$ python3 -q
>>> import numpy as np
>>> from numpy import linalg as LA
>>> np.set_printoptions(suppress=True, linewidth=160)
>>> mat = np.load("layer7.npy")
>>> mat
array([[ 6, 17, 12, 12, 11],
       [17, 10,  9, 12, 14],
       [12,  9,  8, 10,  7],
       [12, 12, 10,  4, 10],
       [11, 14,  7, 10,  6]])
>>> out = LA.inv(mat)
>>> round(LA.cond(mat), 2)
np.float64(28.81)
>>> np.round(LA.inv(out), 2)
array([[ 6., 17., 12., 12., 11.],
       [17., 10.,  9., 12., 14.],
       [12.,  9.,  8., 10.,  7.],
       [12., 12., 10.,  4., 10.],
       [11., 14.,  7., 10.,  6.]])
>>> round(LA.norm(mat, "nuc"), 2)
np.float64(75.96)
>>> round(LA.norm(mat) ** 2 / LA.norm(mat, 2) ** 2, 2)
np.float64(1.06)
>>> np.round(LA.norm(mat, axis=0), 2)
array([27.09, 28.46, 20.93, 22.45, 22.41])
>>> E = np.load("arr.npy")
>>> E
array([[-1.7, -5.5],
       [ 0.9,  8.5],
       [-1.8, -3. ],
       [ 1.5,  1.5]])
>>> out = np.c_[E[:, :1] @ np.array([[1]]), np.array([-3, -3, 5, 5])]
>>> out
array([[-1.7, -3. ],
       [ 0.9, -3. ],
       [-1.8,  5. ],
       [ 1.5,  5. ]])
>>> np.round(LA.norm(out - E @ LA.lstsq(E, out)[0], axis=0), 2) + 0
array([0.  , 7.77])
>>> LA.matrix_rank(out)
np.int64(2)
>>> np.round(LA.lstsq(E, out[:, 0])[0], 2) + 0
array([1., 0.])
>>> vec = np.array([2, -1])
>>> target = E @ vec
>>> beta, lr = np.zeros(2), 1 / LA.norm(E, 2) ** 2
>>> for i in range(5):
...     beta -= lr * E.T @ (E @ beta - target)
...     if i % 1 == 0: print(i, round(LA.norm(E @ beta - target), 2))
... 
0 4.03
1 3.91
2 3.79
3 3.67
4 3.56
>>> beta.round(2)
array([ 0.19, -0.59])
>>> Q, evecs = LA.qr(E[:, :1])[0], LA.qr(E[:, 1:])[0]
>>> sigma = LA.svd(Q.T @ evecs, compute_uv=False)
>>> (sigma > 0.9).sum()
np.int64(0)
>>> sigma.round(2)
array([0.76])
>>> rng = np.random.default_rng(78987)
>>> out = E + rng.integers(-2, 3, (4, 1)) @ rng.integers(-2, 3, (1, 2))
>>> out
array([[ 2.3, -9.5],
       [ 2.9,  6.5],
       [-3.8, -1. ],
       [-2.5,  5.5]])
>>> np.round(out - E, 2)
array([[ 4., -4.],
       [ 2., -2.],
       [-2.,  2.],
       [-4.,  4.]])
>>> E[2] @ E[1]
np.float64(-27.12)
>>> round(float(LA.norm(E, 2)), 2)
10.92
>>> round(LA.norm(E[2], 1), 2), round(float(LA.norm(E[2], np.inf)), 2)
(np.float64(4.8), 3.0)
>>> np.round(LA.norm(E, axis=1), 2)
array([5.76, 8.55, 3.5 , 2.12])
>>> round(float(LA.norm(E, "nuc")), 2)
12.84
>>> M = np.loadtxt("sample1.csv", delimiter=",")
>>> M
array([[  3.,   1.,   1.],
       [  6.,  -1.,  -2.],
       [  6.,  -3.,   1.],
       [  9.,  -2.,  -1.],
       [ 10.,  -4.,  -3.],
       [ 13.,  -1.,  -5.],
       [ 12.,  -3.,  -7.],
       [ 15.,  -3.,  -9.],
       [ 12.,   0., -11.],
       [ 10.,   1., -10.],
       [ 13.,   2.,  -8.],
       [ 12.,  -1.,  -7.],
       [  9.,  -3.,  -6.],
       [ 12.,  -4.,  -5.],
       [ 15.,  -3.,  -4.],
       [ 13.,  -1.,  -3.],
       [ 14.,   2.,  -2.],
       [ 12.,   0.,  -3.],
       [ 11.,  -1.,  -4.],
       [ 12.,  -1.,  -4.],
       [ 15.,   2.,  -2.],
       [ 16.,   0.,  -3.],
       [ 16.,  -1.,  -3.],
       [ 15.,  -4.,  -5.],
       [ 18.,  -2.,  -2.]])
>>> cen = M - M.mean(axis=0)
>>> U, sigma, VT = LA.svd(cen, full_matrices=False)
>>> np.abs(U[:, 0]).argmax()
np.int64(0)
>>> np.round(np.abs(VT[-1]), 2) + 0
array([0., 1., 0.])
>>> np.round(cen.mean(axis=0), 2) + 0
array([0., 0., 0.])
>>> d = LA.norm(M[:, None] - M[None], axis=-1)
>>> d.shape
(25, 25)
>>> np.flatnonzero(d[10] < d.mean() / 2)
array([10])
>>> d.mean(axis=1).argmax()
np.int64(0)
>>> LA.matrix_rank(d ** 2)
np.int64(5)
>>> d[10].round(6).argsort(kind="stable")[:4]
array([10, 11,  8,  9])
>>> r0, v = M[11], M[10]
>>> r0 @ v
np.float64(210.0)
>>> r0 @ r0
np.float64(194.0)
>>> pr = (r0 @ v) / (r0 @ r0) * r0
>>> round((v - pr) @ r0, 2)
np.float64(0.0)
>>> round(LA.norm(r0 + v) ** 2 + LA.norm(r0 - v) ** 2, 2)
np.float64(862.0)
>>> np.round(v - pr, 2)
array([ 0.01,  3.08, -0.42])
>>> np.outer(r0, v)
array([[156.,  24., -96.],
       [-13.,  -2.,   8.],
       [-91., -14.,  56.]])
>>> vec = np.array([-5, -4, -5])
>>> target = M @ vec
>>> np.round(LA.lstsq(M, target)[0], 2)
array([-5., -4., -5.])
>>> np.round(LA.solve(M.T @ M, M.T @ target), 2)
array([-5., -4., -5.])
>>> np.round(LA.pinv(M) @ M, 2) + 0
array([[1., 0., 0.],
       [0., 1., 0.],
       [0., 0., 1.]])
>>> target = target + 0.1 * rng.normal(size=25)
>>> target.round(2)
array([-23.84, -16.08, -22.97, -32.05, -19.04, -35.95, -12.92, -18.05,  -4.9 ,  -3.86, -32.93, -20.81,  -2.89, -18.96, -43.  , -46.03, -67.94, -44.99, -30.93,
       -36.11, -73.01, -64.88, -61.05, -34.03, -72.08])
>>> beta, *_ = LA.lstsq(M, target)
>>> round(float(LA.norm(target - M @ beta)), 2)
0.35
>>> beta.round(2)
array([-5.  , -3.99, -5.01])
>>> np.round(M.T @ (target - M @ beta), 2) + 0
array([0., 0., 0.])
